>>> import numpy as np
>>> np.set_printoptions(suppress=True, linewidth=140)
>>> def rd(a):
...     return np.round(a, 4) + 0
... 
>>> E = np.loadtxt("data.csv", delimiter=",")
>>> print(E)
[[ 0.1 -2.   0.1  0.9 -0.7 -1.4]
 [-0.2  0.9  0.1 -0.2 -1.9 -1.8]
 [-0.9 -1.  -0.3 -0.3  0.2 -0.1]
 [ 1.3 -0.5  0.2  0.   0.8  0.1]]
>>> Y = E / np.sqrt((E ** 2).mean(axis=1, keepdims=True))
>>> print(np.linalg.matrix_rank(E - E.mean(axis=1, keepdims=True)))
4
>>> print(np.linalg.matrix_rank(Y) == np.linalg.matrix_rank(E))
True
>>> mat = np.loadtxt("block9.csv", delimiter=",")
>>> print(mat)
[[-0.6245 -1.0711 -6.1871  0.342  -2.3008  0.3263]
 [-1.7923 -0.5134 -3.6388  3.7941 -3.6389 -2.527 ]
 [-1.1043  5.043  -0.5846 -6.4037 16.1902  3.7293]
 [ 1.1348 -0.9938 -2.3809 -4.3047  0.3546  0.7741]
 [ 1.9507 -2.3276  3.1267 -4.2564  8.8137  1.6525]
 [-4.128   5.3488 -3.4783  1.3521 -2.4625  1.7729]
 [ 5.6398 -1.873  -4.055  -2.2726  2.1705 -4.0055]
 [ 6.5788  5.0961 -0.4116 -4.6931  8.585  -3.0966]
 [ 4.2632  1.8996  0.4396  3.6895 -0.8582  0.6644]
 [-1.2171  0.0603 -3.53   -6.6209 -2.3585  3.898 ]
 [-2.9861  8.0395 -2.0064  1.6246 -0.494   4.9317]
 [-3.649   0.6949 -2.7668 13.7585  2.7715 -1.3154]
 [-0.7928 -3.4749 -8.2539  2.0432  2.082   4.6081]
 [-0.1675 -6.2643  0.9458  1.4564 -2.1367  1.173 ]
 [ 1.0557 -3.6774  0.93    0.0428 -1.7916  1.5801]
 [ 5.0681 -1.5381 -4.0686 -0.3654 -2.0726  1.5763]]
>>> O, r_ = np.linalg.qr(mat)
>>> print(rd(abs(r_[0, 0])), rd(np.linalg.norm(mat[:, 0])))
13.0915 13.0915
>>> print(rd(np.abs(np.diag(r_))))
[13.0915 14.8344 14.3495 17.5936 18.8879  8.8893]
>>> print(rd(np.trace(O @ O.T)))
6.0
>>> print(O.shape, r_.shape)
(16, 6) (6, 6)
>>> Y = np.array([[1, 1], [1, -1]])
>>> rng = np.random.default_rng(414350)
>>> M = np.kron(Y, np.kron(Y, Y))[rng.permutation(8)][:3]
>>> print(M)
[[ 1  1 -1 -1 -1 -1  1  1]
 [ 1 -1  1 -1  1 -1  1 -1]
 [ 1 -1  1 -1 -1  1 -1  1]]
>>> Y = np.array([[-2, 3], [3, 0], [1, 3], [-2, -3], [0, 2], [2, 0], [-2, 1], [3, 2]])
>>> print(np.einsum("ik,kj->ji", M, Y))
[[ 1 -9  5]
 [ 4 10  8]]
>>> print(np.einsum("ik,kj->ij", M, Y))
[[ 1  4]
 [-9 10]
 [ 5  8]]
>>> print(np.einsum("ij->j", M))
[ 3 -1  1 -3 -1 -1  1  1]
>>> print(np.einsum("ij,ij->i", M, M))
[8 8 8]
>>> print(np.vstack([M, Y.T]).shape)
(5, 8)
>>> Y = M[0, 0] * M[1:] - np.outer(M[1:, 0], M[0])
>>> print(Y)
[[ 0 -2  2  0  2  0  0 -2]
 [ 0 -2  2  0  0  2 -2  0]]
>>> print(np.linalg.matrix_rank(Y), np.linalg.matrix_rank(M))
2 3
>>> def softmax(z):
...     e = np.exp(z - z.max(axis=-1, keepdims=True))
...     return e / e.sum(axis=-1, keepdims=True)
... 
>>> print(rd(softmax(M[1] + -3)))
[0.2202 0.0298 0.2202 0.0298 0.2202 0.0298 0.2202 0.0298]
>>> print(rd(softmax(M).sum(axis=1)))
[1. 1. 1.]
>>> print(rd(softmax(M[1])))
[0.2202 0.0298 0.2202 0.0298 0.2202 0.0298 0.2202 0.0298]
>>> att = M @ M.T / np.sqrt(8)
>>> print(rd(softmax(att + np.triu(np.full(att.shape, -np.inf), 1))))
[[1.     0.     0.    ]
 [0.0558 0.9442 0.    ]
 [0.0529 0.0529 0.8943]]
>>> print(rd(softmax(att)[1] @ M))
[ 1.     -0.8943  0.8943 -1.      0.7886 -0.8943  0.8943 -0.7886]
>>> print(rd(np.linalg.norm(M, axis=0)))
[1.7321 1.7321 1.7321 1.7321 1.7321 1.7321 1.7321 1.7321]
>>> x = np.array([-6, -7, 7, -5, 1, -3])
>>> rhs = mat @ x
>>> print(rd(np.linalg.solve(mat.T @ mat, mat.T @ rhs)))
[-6. -7.  7. -5.  1. -3.]
>>> print(rd(np.linalg.lstsq(mat, rhs)[0]))
[-6. -7.  7. -5.  1. -3.]
>>> rhs = rhs + 0.3 * rng.normal(size=16)
>>> print(rd(rhs))
[-37.254  -26.4607   4.0023   2.5548  51.3018 -51.688  -23.7514 -36.3797 -57.14     0.848  -75.86   -64.701  -50.4137  38.6654  19.2129
 -52.9729]
>>> coef, *_ = np.linalg.lstsq(mat, rhs)
>>> print(coef.round())
[-6. -7.  7. -5.  1. -3.]
>>> print(rd(np.linalg.norm(rhs - mat @ coef)))
0.8827
>>> print(rd(mat.T @ (rhs - mat @ coef)))
[0. 0. 0. 0. 0. 0.]
>>> Y = np.array([[-3, 1], [1, 1], [-3, -2], [-1, 0], [-3, -3], [0, -3]])
>>> C = np.array([[2, 2, -2], [-1, -1, 1]])
>>> W0 = Y @ C
>>> print(W0)
[[-7 -7  7]
 [ 1  1 -1]
 [-4 -4  4]
 [-2 -2  2]
 [-3 -3  3]
 [ 3  3 -3]]
>>> Uu, s, Vh = np.linalg.svd(W0)
>>> print(np.argmax(s[:-1] / (s[1:] + 1e-6)) + 1)
1
>>> Y = Uu[:, :1] @ np.diag(s[:1]) @ Vh[:1]
>>> print(rd(np.linalg.norm(W0 - Y, 2)), rd(s[1]))
0.0 0.0
>>> print(rd(np.linalg.norm(W0 - Y) / np.linalg.norm(W0)))
0.0
>>> try:
...     np.linalg.inv(W0)
... except np.linalg.LinAlgError as e:
...     print(e)
... 
Last 2 dimensions of the array must be square
>>> print(np.unique(W0.round(6), axis=0).shape)
(6, 3)
>>> print(np.allclose(W0[:-1].T @ np.linalg.lstsq(W0[:-1].T, W0[-1])[0], W0[-1]))
True
>>> print(np.linalg.lstsq(W0[:-1].T, W0[-1])[2])
1
>>> print(np.abs(np.diag(np.linalg.qr(W0)[1])) > 1e-9)
[ True False False]
>>> print(rd(np.trace(np.linalg.pinv(W0) @ W0)))
1.0
